>>> import numpy as np
>>> np.set_printoptions(suppress=True, linewidth=120)
>>> tidy = lambda a: np.round(a, 3) + 0
>>> A = np.load("mat.npy")
>>> A
array([[3., 1., 1., 1., 1., 1., 1., 1., 1., 1., 1., 1.],
       [1., 3., 1., 1., 1., 1., 1., 1., 1., 1., 1., 1.],
       [1., 1., 3., 1., 1., 1., 1., 1., 1., 1., 1., 1.],
       [1., 1., 1., 3., 1., 1., 1., 1., 1., 1., 1., 1.],
       [1., 1., 1., 1., 3., 1., 1., 1., 1., 1., 1., 1.],
       [1., 1., 1., 1., 1., 3., 1., 1., 1., 1., 1., 1.],
       [1., 1., 1., 1., 1., 1., 3., 1., 1., 1., 1., 1.],
       [1., 1., 1., 1., 1., 1., 1., 3., 1., 1., 1., 1.],
       [1., 1., 1., 1., 1., 1., 1., 1., 3., 1., 1., 1.],
       [1., 1., 1., 1., 1., 1., 1., 1., 1., 3., 1., 1.],
       [1., 1., 1., 1., 1., 1., 1., 1., 1., 1., 3., 1.],
       [1., 1., 1., 1., 1., 1., 1., 1., 1., 1., 1., 3.]])
>>> print(np.sort(np.abs(np.fft.fft(A[0]))), tidy(np.sort(np.linalg.svd(A, compute_uv=False))))
[ 2.  2.  2.  2.  2.  2.  2.  2.  2.  2.  2. 14.] [ 2.  2.  2.  2.  2.  2.  2.  2.  2.  2.  2. 14.]
>>> np.fft.fft(A[0])
array([14.+0.j,  2.+0.j,  2.+0.j,  2.+0.j,  2.+0.j,  2.+0.j,  2.+0.j,  2.+0.j,  2.+0.j,  2.+0.j,  2.+0.j,  2.+0.j])
>>> (A @ A)[0]
array([20., 16., 16., 16., 16., 16., 16., 16., 16., 16., 16., 16.])
>>> evals, vecs = np.linalg.eigh(A)
>>> tidy(vecs.T @ vecs)
array([[1., 0., 0., 0., 0., 0., 0., 0., 0., 0., 0., 0.],
       [0., 1., 0., 0., 0., 0., 0., 0., 0., 0., 0., 0.],
       [0., 0., 1., 0., 0., 0., 0., 0., 0., 0., 0., 0.],
       [0., 0., 0., 1., 0., 0., 0., 0., 0., 0., 0., 0.],
       [0., 0., 0., 0., 1., 0., 0., 0., 0., 0., 0., 0.],
       [0., 0., 0., 0., 0., 1., 0., 0., 0., 0., 0., 0.],
       [0., 0., 0., 0., 0., 0., 1., 0., 0., 0., 0., 0.],
       [0., 0., 0., 0., 0., 0., 0., 1., 0., 0., 0., 0.],
       [0., 0., 0., 0., 0., 0., 0., 0., 1., 0., 0., 0.],
       [0., 0., 0., 0., 0., 0., 0., 0., 0., 1., 0., 0.],
       [0., 0., 0., 0., 0., 0., 0., 0., 0., 0., 1., 0.],
       [0., 0., 0., 0., 0., 0., 0., 0., 0., 0., 0., 1.]])
>>> print(tidy(np.linalg.svd(A, compute_uv=False)))
[14.  2.  2.  2.  2.  2.  2.  2.  2.  2.  2.  2.]
>>> tidy(vecs.T @ A @ vecs)
array([[ 2.,  0.,  0.,  0.,  0.,  0.,  0.,  0.,  0.,  0.,  0.,  0.],
       [ 0.,  2.,  0.,  0.,  0.,  0.,  0.,  0.,  0.,  0.,  0.,  0.],
       [ 0.,  0.,  2.,  0.,  0.,  0.,  0.,  0.,  0.,  0.,  0.,  0.],
       [ 0.,  0.,  0.,  2.,  0.,  0.,  0.,  0.,  0.,  0.,  0.,  0.],
       [ 0.,  0.,  0.,  0.,  2.,  0.,  0.,  0.,  0.,  0.,  0.,  0.],
       [ 0.,  0.,  0.,  0.,  0.,  2.,  0.,  0.,  0.,  0.,  0.,  0.],
       [ 0.,  0.,  0.,  0.,  0.,  0.,  2.,  0.,  0.,  0.,  0.,  0.],
       [ 0.,  0.,  0.,  0.,  0.,  0.,  0.,  2.,  0.,  0.,  0.,  0.],
       [ 0.,  0.,  0.,  0.,  0.,  0.,  0.,  0.,  2.,  0.,  0.,  0.],
       [ 0.,  0.,  0.,  0.,  0.,  0.,  0.,  0.,  0.,  2.,  0.,  0.],
       [ 0.,  0.,  0.,  0.,  0.,  0.,  0.,  0.,  0.,  0.,  2.,  0.],
       [ 0.,  0.,  0.,  0.,  0.,  0.,  0.,  0.,  0.,  0.,  0., 14.]])
